In [1]: import numpy as np

In [2]: from numpy import linalg as LA

In [3]: np.set_printoptions(precision=2, suppress=True, linewidth=120, floatmode="fixed")

In [4]: rnd = lambda a: np.round(a, 2) + 0

In [5]: A = np.load("layer14.npy")

In [6]: A
Out[6]: 
array([[54, -9,  0,  3,  5],
       [-2, 40, -2,  5,  8],
       [ 1, -4, 11,  0, -9],
       [-3,  9, -5, 54, -4],
       [ 8, -5,  2,  0, 17]])

In [7]: proj = np.triu(np.array([[1, 1, 0, 0, 3],
   ...:     [0, 1, 2, 2, 0],
   ...:     [2, 3, 3, 2, 3],
   ...:     [1, 2, 2, 1, 1],
   ...:     [0, 1, 2, 3, 3]]), 1) + np.eye(5)

In [8]: out = proj @ A @ LA.inv(proj)

In [9]: np.trace(out), np.trace(A)
Out[9]: (np.float64(176.0), np.int64(176))

In [10]: out
Out[10]: 
array([[  76.00,  -60.00,  124.00, -120.00, -416.00],
       [  -6.00,   56.00, -102.00,  205.00,  101.00],
       [  19.00,  -20.00,   47.00,   54.00, -218.00],
       [   5.00,   -1.00,   -1.00,   58.00,  -57.00],
       [   8.00,  -13.00,   28.00,  -30.00,  -61.00]])

In [11]: r0, r1 = A[0], A[3]

In [12]: r0 @ r1
Out[12]: np.int64(-101)

In [13]: p = (r0 @ r1) / (r0 @ r0) * r0

In [14]: rnd(p)
Out[14]: array([-1.80,  0.30,  0.00, -0.10, -0.17])

In [15]: rnd(r1 - p)
Out[15]: array([-1.20,  8.70, -5.00, 54.10, -3.83])

In [16]: rnd(LA.norm(r0 + r1) ** 2 + LA.norm(r0 - r1) ** 2)
Out[16]: np.float64(12156.0)

In [17]: np.outer(r0, r1)
Out[17]: 
array([[-162,  486, -270, 2916, -216],
       [  27,  -81,   45, -486,   36],
       [   0,    0,    0,    0,    0],
       [  -9,   27,  -15,  162,  -12],
       [ -15,   45,  -25,  270,  -20]])

In [18]: rnd((r1 - p) @ r0)
Out[18]: np.float64(0.0)

In [19]: out = A[0, 0] * A[1:] - np.outer(A[1:, 0], A[0])

In [20]: out
Out[20]: 
array([[   0, 2142, -108,  276,  442],
       [   0, -207,  594,   -3, -491],
       [   0,  459, -270, 2925, -201],
       [   0, -198,  108,  -24,  878]])

In [21]: rnd(A[:, 0] / A[0, 0])
Out[21]: array([ 1.00, -0.04,  0.02, -0.06,  0.15])

In [22]: out = A / LA.norm(A, axis=1, keepdims=True)

In [23]: cov = out @ out.T

In [24]: rnd(cov[3])
Out[24]: array([-0.03,  0.27, -0.07,  1.00, -0.14])

In [25]: rnd(np.degrees(np.arccos(np.clip(cov[3, 0], -1, 1))))
Out[25]: np.float64(91.9)

In [26]: rnd(LA.norm(out, axis=1))
Out[26]: array([1.00, 1.00, 1.00, 1.00, 1.00])

In [27]: arr = np.load("out6.npy")

In [28]: arr
Out[28]: 
array([[  0,  -1,  -7,   1,   4],
       [  1,   0,  -6,   2,   5],
       [ -4,  -5, -11,  -3,   0],
       [  5,   4,  -2,   6,   9],
       [  4,   3,  -3,   5,   8]])

In [29]: left, sigma, VT = LA.svd(arr)

In [30]: rnd(sigma)
Out[30]: array([18.90, 15.23,  0.00,  0.00,  0.00])

In [31]: np.argmax(sigma[:-1] / (sigma[1:] + 1e-6)) + 1
Out[31]: np.int64(2)

In [32]: out = left[:, :2] @ np.diag(sigma[:2]) @ VT[:2]

In [33]: rnd(LA.norm(arr - out) / LA.norm(arr))
Out[33]: np.float64(0.0)

In [34]: rnd(np.abs(arr - out).max())
Out[34]: np.float64(0.0)

In [35]: LA.matrix_rank(out)
Out[35]: np.int64(2)
